$ ipython --no-banner

In [1]: import numpy as np

In [2]: np.set_printoptions(precision=2, suppress=True, linewidth=160, floatmode="fixed")

In [3]: J = np.load("data.npy")

In [4]: J
Out[4]: 
array([[ 2.00,  0.01,  1.06],
       [ 2.00,  0.05,  1.05],
       [ 2.10, -0.05,  0.98],
       [ 1.91, -0.04,  0.95],
       [ 1.96,  0.05,  1.07],
       [ 1.95,  0.04,  0.76],
       [ 1.92,  0.15,  0.96],
       [ 2.12, -0.17,  1.09],
       [ 2.00,  0.02,  0.94],
       [ 2.14, -0.01,  1.05],
       [ 1.99,  0.17,  0.87],
       [ 1.96,  0.18,  1.08],
       [ 2.14,  0.13,  1.04],
       [ 1.08,  1.07, -1.00],
       [ 1.12,  0.99, -0.96],
       [ 1.19,  0.93, -1.04],
       [ 1.11,  1.08, -1.06],
       [ 1.00,  1.05, -0.86],
       [ 0.98,  0.94, -0.98],
       [ 1.14,  1.13, -1.05],
       [ 0.98,  0.92, -1.12],
       [ 0.95,  0.87, -1.06],
       [ 1.08,  1.03, -1.10],
       [ 1.04,  1.00, -1.02],
       [ 1.00,  0.94, -1.00],
       [ 0.91,  1.00, -1.03]])

In [5]: left, sigma, VT = np.linalg.svd(J)

In [6]: np.argmax(sigma[:-1] / (sigma[1:] + 1e-6)) + 1
Out[6]: np.int64(2)

In [7]: other = left[:, :2] @ np.diag(sigma[:2]) @ VT[:2]

In [8]: np.linalg.matrix_rank(other)
Out[8]: np.int64(2)

In [9]: cen = J - J.mean(axis=0)

In [10]: left, sigma, VT = np.linalg.svd(cen, full_matrices=False)

In [11]: VT[0] * np.sign(VT[0, np.abs(VT[0]).argmax()])
Out[11]: array([ 0.40, -0.39,  0.83])

In [12]: np.round(sigma ** 2 / (sigma ** 2).sum(), 2) + 0
Out[12]: array([0.99, 0.00, 0.00])

In [13]: np.abs(left[:, 0]).argmax()
Out[13]: np.int64(7)

In [14]: np.round(cen.mean(axis=0), 2) + 0
Out[14]: array([0.00, 0.00, 0.00])
